>>> import numpy as np
>>> np.set_printoptions(precision=3, suppress=True, linewidth=120, legacy="1.25")
>>> J = np.loadtxt("block15.csv", delimiter=",")
>>> J
array([[ 1.,  1., -1., -1., -1., -1.,  1.,  1.],
       [ 1., -1., -1.,  1., -1.,  1.,  1., -1.],
       [ 1., -1.,  1., -1., -1.,  1., -1.,  1.],
       [ 1., -1., -1.,  1.,  1., -1., -1.,  1.],
       [ 1.,  1., -1., -1.,  1.,  1., -1., -1.],
       [ 1., -1.,  1., -1.,  1., -1.,  1., -1.],
       [ 1.,  1.,  1.,  1., -1., -1., -1., -1.],
       [ 1.,  1.,  1.,  1.,  1.,  1.,  1.,  1.]])
>>> J @ J
array([[ 0.,  4.,  0.,  4., -4.,  0.,  4.,  0.],
       [ 0.,  0.,  0.,  0.,  0., -8.,  0.,  0.],
       [ 0.,  0.,  4., -4.,  0.,  0.,  4.,  4.],
       [ 0.,  4., -4.,  0.,  4.,  0.,  0.,  4.],
       [ 0.,  0., -4., -4.,  0.,  0.,  4., -4.],
       [ 0.,  4.,  0., -4., -4.,  0., -4.,  0.],
       [ 0., -4., -4.,  0., -4.,  0.,  0.,  4.],
       [ 8.,  0.,  0.,  0.,  0.,  0.,  0.,  0.]])
>>> J.inv()
Traceback (most recent call last):
  File "<python-input-5>", line 1, in <module>
    J.inv()
    ^^^^^
AttributeError: 'numpy.ndarray' object has no attribute 'inv'
>>> np.sort(np.abs(np.linalg.eigvals(J)))
array([2.828, 2.828, 2.828, 2.828, 2.828, 2.828, 2.828, 2.828])
>>> np.allclose(J, J.T)
False
>>> (J + J.T) / 2
array([[ 1.,  1.,  0.,  0.,  0.,  0.,  1.,  1.],
       [ 1., -1., -1.,  0.,  0.,  0.,  1.,  0.],
       [ 0., -1.,  1., -1., -1.,  1.,  0.,  1.],
       [ 0.,  0., -1.,  1.,  0., -1.,  0.,  1.],
       [ 0.,  0., -1.,  0.,  1.,  1., -1.,  0.],
       [ 0.,  0.,  1., -1.,  1., -1.,  0.,  0.],
       [ 1.,  1.,  0.,  0., -1.,  0., -1.,  0.],
       [ 1.,  0.,  1.,  1.,  0.,  0.,  0.,  1.]])
>>> np.linalg.matrix_power(J, 2)
array([[ 0.,  4.,  0.,  4., -4.,  0.,  4.,  0.],
       [ 0.,  0.,  0.,  0.,  0., -8.,  0.,  0.],
       [ 0.,  0.,  4., -4.,  0.,  0.,  4.,  4.],
       [ 0.,  4., -4.,  0.,  4.,  0.,  0.,  4.],
       [ 0.,  0., -4., -4.,  0.,  0.,  4., -4.],
       [ 0.,  4.,  0., -4., -4.,  0., -4.,  0.],
       [ 0., -4., -4.,  0., -4.,  0.,  0.,  4.],
       [ 8.,  0.,  0.,  0.,  0.,  0.,  0.,  0.]])
>>> round(float(np.linalg.det(J)), 3)
4096.0
